$ python3 -q
>>> import numpy as np
>>> np.set_printoptions(precision=3, suppress=True, linewidth=100, floatmode="fixed")
>>> B = np.array([[3, 2], [-2, 1]])
>>> Z = np.array([[-3, -2, 0], [2, -6, -6], [6, 3, -5]])
>>> E = np.kron(B, Z)
>>> print(E)
[[ -9  -6   0  -6  -4   0]
 [  6 -18 -18   4 -12 -12]
 [ 18   9 -15  12   6 -10]
 [  6   4   0  -3  -2   0]
 [ -4  12  12   2  -6  -6]
 [-12  -6  10   6   3  -5]]
>>> rng = np.random.default_rng(409)
>>> labels = rng.permutation(6)
>>> print(labels)
[3 0 4 5 2 1]
>>> B = E[labels][:, labels]
>>> print(np.trace(B))
-56
>>> print(np.allclose(B, E))
False
>>> print(np.diag(B))
[ -3  -9  -6  -5 -15 -18]
>>> print(np.sort(np.abs(np.linalg.eigvals(B))))
[ 3.587  3.587 21.794 21.794 21.794 21.794]
>>> F = np.load("data.npy")
>>> print(F)
[[19.527 -1.114 10.250]
 [17.435  0.797  8.327]
 [20.355  0.637  9.784]
 [19.407 -0.262  9.974]
 [19.732 -1.537  8.636]
 [19.627  0.095  9.973]
 [21.281 -1.310  8.913]
 [19.930  1.283 11.846]
 [20.104  1.193 11.639]
 [21.011 -0.046  9.765]]
>>> cen = F - F.mean(axis=0)
>>> V = np.linalg.svd(cen)[2][:1]
>>> B = cen - cen @ V.T @ V
>>> print(np.round(np.linalg.norm(B) / np.linalg.norm(cen), 3))
0.677
>>> B = F / np.sqrt((F ** 2).mean(axis=1, keepdims=True))
>>> print(B[8])
[1.497 0.089 0.867]
>>> print(np.linalg.matrix_rank(F - F.mean(axis=1, keepdims=True)))
2
>>> print(np.linalg.matrix_rank(B) == np.linalg.matrix_rank(F))
True
>>> print(np.linalg.norm(B, axis=1))
[1.732 1.732 1.732 1.732 1.732 1.732 1.732 1.732 1.732 1.732]
>>> cen = F - F.mean(axis=0)
>>> left, sv, Vt = np.linalg.svd(cen, full_matrices=False)
>>> print(np.abs(left[:, 0]).argmax())
7
>>> print(sv ** 2 / (sv ** 2).sum())
[0.542 0.373 0.085]
>>> print(np.abs(Vt[0]).argmax())
2
>>> print(np.round(cen.mean(axis=0), 3) + 0)
[0.000 0.000 0.000]
>>> print(np.linalg.matrix_rank(cen))
3
>>> r0 = np.array([2, 1, 1, 0])
>>> feats = np.outer(rng.normal(size=16), r0) + 0.05 * rng.normal(size=(16, 4))
>>> print(feats)
[[ 2.298  1.070  1.189  0.058]
 [ 1.642  0.740  0.828 -0.020]
 [-1.617 -0.779 -0.822  0.018]
 [-2.538 -1.187 -1.202 -0.027]
 [ 1.570  0.813  0.782 -0.009]
 [-2.266 -1.154 -1.122  0.020]
 [-2.494 -1.311 -1.229  0.015]
 [-1.940 -0.938 -1.082  0.014]
 [-1.115 -0.623 -0.525  0.015]
 [ 0.444  0.256  0.252  0.038]
 [ 2.124  1.090  1.129  0.004]
 [-1.011 -0.574 -0.507 -0.047]
 [ 3.098  1.471  1.488  0.044]
 [-0.770 -0.376 -0.383  0.055]
 [ 2.778  1.366  1.406  0.076]
 [-1.117 -0.532 -0.644  0.011]]
>>> cen = feats - feats.mean(axis=0)
>>> V = np.linalg.svd(cen)[2][:1]
>>> B = cen - cen @ V.T @ V
>>> print(np.round(np.diag(V.T @ V), 3) + 0)
[0.669 0.162 0.169 0.000]
>>> print(round(float(np.linalg.norm(B) / np.linalg.norm(cen)), 3))
0.029
>>> print(B.std(axis=0))
[0.023 0.041 0.040 0.029]
>>> print(np.cov(cen @ V.T, rowvar=False))
6.046669797001703
>>> m1 = np.loadtxt("arr.csv", delimiter=",")
>>> print(m1)
[[1.000 0.700 0.490 0.343 0.240]
 [0.700 1.000 0.700 0.490 0.343]
 [0.490 0.700 1.000 0.700 0.490]
 [0.343 0.490 0.700 1.000 0.700]
 [0.240 0.343 0.490 0.700 1.000]]
>>> x0 = np.ones(5)
>>> for _ in range(6):
...     x0 = m1 @ x0
...     x0 /= np.linalg.norm(x0)
...     print(round(x0 @ m1 @ x0, 3))
... 
3.102
3.103
3.103
3.103
3.103
3.103
>>> print(round(float(np.linalg.eigvalsh(m1)[-1]), 3))
3.103
>>> vals, V = np.linalg.eig(m1)
>>> print(np.sort(np.linalg.eigvals(np.linalg.inv(m1))))
[0.322 0.987 2.305 3.895 5.178]
>>> print(vals)
[3.103 1.013 0.434 0.257 0.193]
>>> W0 = np.array([[-3, -2, -3, -1, -1],
...     [0, -3, 1, 3, -1],
...     [0, 0, 3, 3, -3],
...     [0, 0, 0, 0, -2],
...     [0, 0, 0, 0, -3]])
>>> # rows and columns are dependent
>>> print(np.prod(np.diag(W0)), round(np.linalg.det(W0), 3))
0 0.0
>>> print(np.linalg.matrix_rank(W0 - W0[0, 0] * np.eye(5)))
4
>>> print([int(np.linalg.matrix_rank(np.linalg.matrix_power(W0, p))) for p in range(1, 6)])
[4, 4, 4, 4, 4]
>>> print(W0 @ W0)
[[  9  12  -2 -12  19]
 [  0   9   0  -6  -3]
 [  0   0   9   9  -6]
 [  0   0   0   0   6]
 [  0   0   0   0   9]]
>>> B = np.array([[2, -1, -2], [-1, 2, 1]])
>>> Z = np.kron(B, W0)
>>> print(round(float(np.linalg.norm(Z, 2)), 3), np.round(np.linalg.norm(B, 2) * np.linalg.norm(W0, 2), 3))
24.592 24.592
>>> print(Z.shape)
(10, 15)
>>> print(np.linalg.matrix_rank(Z))
8
>>> left, sv, Vt = np.linalg.svd(W0)
>>> print(sv.round(3) + 0)
[6.648 5.082 3.507 1.298 0.000]
>>> print(np.argmax(sv[:-1] / (sv[1:] + 1e-6)) + 1)
4
>>> B = left[:, :4] @ np.diag(sv[:4]) @ Vt[:4]
>>> print(round(np.abs(W0 - B).max(), 3))
0.0
>>> print(np.linalg.matrix_rank(B))
4
>>> print(B.round(3) + 0)
[[-3.000 -2.000 -3.000 -1.000 -1.000]
 [ 0.000 -3.000  1.000  3.000 -1.000]
 [ 0.000  0.000  3.000  3.000 -3.000]
 [ 0.000  0.000  0.000  0.000 -2.000]
 [ 0.000  0.000  0.000  0.000 -3.000]]
>>> print(round(float(np.linalg.norm(W0 - B) / np.linalg.norm(W0)), 3))
0.0
>>> print(round(float(np.linalg.norm(W0 - B, 2)), 3), round(float(sv[4]), 3))
0.0 0.0
>>> W1 = np.array([[2, 1, 3], [2, 1, 3], [1, 3, 1], [2, 1, 2], [0, 3, 0]])
>>> coef = np.array([1, -2, -1])
>>> act = np.maximum(W0 @ W1 + coef, 0)
>>> print(act)
[[ 0  0  0]
 [ 2  0  0]
 [10  1  8]
 [ 1  0  0]
 [ 1  0  0]]
>>> print((act > 0).astype(int))
[[0 0 0]
 [1 0 0]
 [1 1 1]
 [1 0 0]
 [1 0 0]]
>>> Z = np.array([[0, 2, -2], [0, -2, -2], [1, -2, 2]])
>>> print((act @ Z).round(6).argmax(axis=1))
[0 1 0 1 1]
>>> print(act @ Z)
[[ 0  0  0]
 [ 0  4 -4]
 [ 8  2 -6]
 [ 0  2 -2]
 [ 0  2 -2]]
>>> print(W1 @ Z)
[[ 3 -4  0]
 [ 3 -4  0]
 [ 1 -6 -6]
 [ 2 -2 -2]
 [ 0 -6 -6]]
>>> r = np.linalg.matrix_rank(W0)
>>> print(r)
4
>>> ns = np.linalg.svd(W0)[2][r:].T
>>> print(np.round(W0 @ ns, 3) + 0)
[[0.000]
 [0.000]
 [0.000]
 [0.000]
 [0.000]]
>>> print([int(np.linalg.matrix_rank(W0[:i])) for i in range(1, len(W0) + 1)])
[1, 2, 3, 4, 4]
>>> print(np.round(ns @ ns.T, 3) + 0)
[[ 0.020  0.059 -0.089  0.089  0.000]
 [ 0.059  0.178 -0.267  0.267  0.000]
 [-0.089 -0.267  0.401 -0.401  0.000]
 [ 0.089  0.267 -0.401  0.401  0.000]
 [ 0.000  0.000  0.000  0.000  0.000]]
>>> print(np.round(ns[:, 0] / ns[np.abs(ns[:, 0]).round(6).argmax(), 0], 3) + 0)
[-0.222 -0.667  1.000 -1.000  0.000]
>>> B = np.array([[0.9, 1.1], [0.8, 0.4], [0.8, 1.1], [-0.9, -0.8], [1.4, -1.0]])
>>> Z = np.array([[-0.2, -0.4, 1.1], [1.2, -0.9, -0.5]])
>>> K = B @ Z
>>> print(K)
[[ 1.140 -1.350  0.440]
 [ 0.320 -0.680  0.680]
 [ 1.160 -1.310  0.330]
 [-0.780  1.080 -0.590]
 [-1.480  0.340  2.040]]
>>> # looks like rank 2
>>> left, sv, Vt = np.linalg.svd(K)
>>> V = Vt[:(sv > 1e-8).sum()]
>>> x0 = K[1] + 3 * K[0] + rng.integers(2) * np.eye(3)[0]
>>> print(x0)
[ 3.740 -4.730  2.000]
>>> print(np.linalg.matrix_rank(np.vstack([K, x0])))
2
>>> print(np.allclose(V.T @ V @ x0, x0))
True
>>> print(np.diag(V.T @ V))
[0.576 0.554 0.870]
>>> print([round(float(x), 3) for x in np.linalg.svd(K, compute_uv=False)[:3]])
[3.168, 2.463, 0.0]
>>> print(round(np.linalg.norm(K, 2) / np.linalg.norm(K), 3))
0.79
>>> print(np.argsort(-np.linalg.norm(K, axis=0).round(6), kind="stable")[:3])
[0 1 2]
>>> r = np.linalg.matrix_rank(K)
>>> print(r)
2
>>> ns = np.linalg.svd(K)[2][r:].T
>>> print(ns[:, 0] / ns[np.abs(ns[:, 0]).round(6).argmax(), 0])
[0.975 1.000 0.541]
>>> print([int(np.linalg.matrix_rank(K[:i])) for i in range(1, len(K) + 1)])
[1, 2, 2, 2, 2]
>>> print(ns.shape)
(3, 1)
>>> print(np.round(K @ ns, 3) + 0)
[[0.000]
 [0.000]
 [0.000]
 [0.000]
 [0.000]]
>>> print([int(np.linalg.matrix_rank(K[:, :j + 1])) for j in range(3)])
[1, 2, 2]
>>> left, sv, Vt = np.linalg.svd(K)
>>> print(np.argmax(sv[:-1] / (sv[1:] + 1e-6)) + 1)
2
>>> B = left[:, :2] @ np.diag(sv[:2]) @ Vt[:2]
>>> print(B)
[[ 1.140 -1.350  0.440]
 [ 0.320 -0.680  0.680]
 [ 1.160 -1.310  0.330]
 [-0.780  1.080 -0.590]
 [-1.480  0.340  2.040]]
>>> print(np.round(K[3] @ K[4], 3))
0.318
>>> print(np.linalg.norm(K, axis=1).argmax())
4
>>> print(np.round(np.linalg.norm(K[3] - K[4]), 3))
2.82
>>> B = np.array([[-1, 2, 8], [-7, -6, -4], [-5, -1, -3], [-2, 6, -4]])
>>> data = B.T @ B
>>> print(data)
[[ 79  33  43]
 [ 33  77  19]
 [ 43  19 105]]
>>> # symmetric, so the eigenvalues are real
>>> cen = feats - feats.mean(axis=0)
>>> left, sv, Vt = np.linalg.svd(cen, full_matrices=False)
>>> print((np.sign(left[:, 0]) == np.sign(left[0, 0])).astype(int))
[1 1 0 0 1 0 0 0 0 1 1 0 1 0 1 0]
>>> print(np.abs(Vt[-1]))
[0.076 0.011 0.128 0.989]
>>> print(round(float((sv ** 2).sum() ** 2 / (sv ** 4).sum()), 3))
1.002
>>> print(np.searchsorted(np.cumsum(sv ** 2) / (sv ** 2).sum(), 0.9) + 1)
1
>>> print(np.linalg.matrix_rank(cen))
4
>>> print(np.round(sv ** 2 / (sv ** 2).sum(), 3) + 0)
[0.999 0.000 0.000 0.000]
>>> B = np.linalg.inv(data)
>>> print(np.round(data @ B, 3) + 0)
[[1.000 0.000 0.000]
 [0.000 1.000 0.000]
 [0.000 0.000 1.000]]
>>> print(round(float(np.linalg.det(data) * np.linalg.det(B)), 3))
1.0
>>> print((np.abs(B) > 1e-9).astype(int))
[[1 1 1]
 [1 1 1]
 [1 1 1]]
>>> print(round(float(np.linalg.cond(data)), 3))
4.001
>>> print(np.allclose(B, data.T))
False
>>> print(np.linalg.det(data) * B)
[[ 7724.000 -2648.000 -2684.000]
 [-2648.000  6446.000   -82.000]
 [-2684.000   -82.000  4994.000]]
>>> print(np.linalg.inv(B))
[[ 79.000  33.000  43.000]
 [ 33.000  77.000  19.000]
 [ 43.000  19.000 105.000]]
>>> print(np.einsum("ii->", data))
261
>>> print(round(float(np.linalg.det(data[::-1])), 3))
-407400.0
>>> J = np.array([[-8, -3, 0, 0, 0, 0],
...     [3, 1, 0, 0, 0, 0],
...     [-2, -1, 0, 0, 0, 0],
...     [0, 0, -8, -3, 0, 0],
...     [0, 0, 3, 1, 0, 0],
...     [0, 0, -2, -1, 0, 0],
...     [0, 0, 0, 0, -8, -3],
...     [0, 0, 0, 0, 3, 1],
...     [0, 0, 0, 0, -2, -1]])
>>> print(J)
[[-8 -3  0  0  0  0]
 [ 3  1  0  0  0  0]
 [-2 -1  0  0  0  0]
 [ 0  0 -8 -3  0  0]
 [ 0  0  3  1  0  0]
 [ 0  0 -2 -1  0  0]
 [ 0  0  0  0 -8 -3]
 [ 0  0  0  0  3  1]
 [ 0  0  0  0 -2 -1]]
>>> print(np.round(np.linalg.norm(F, 2) / np.linalg.norm(F), 3))
0.998
>>> print(round(np.log10(np.linalg.cond(F))))
2
>>> print(np.linalg.matrix_rank(F, rtol=0.1))
1
>>> print([round(float(x), 3) for x in np.linalg.svd(F, compute_uv=False)[:3]])
[70.224, 4.001, 1.7]
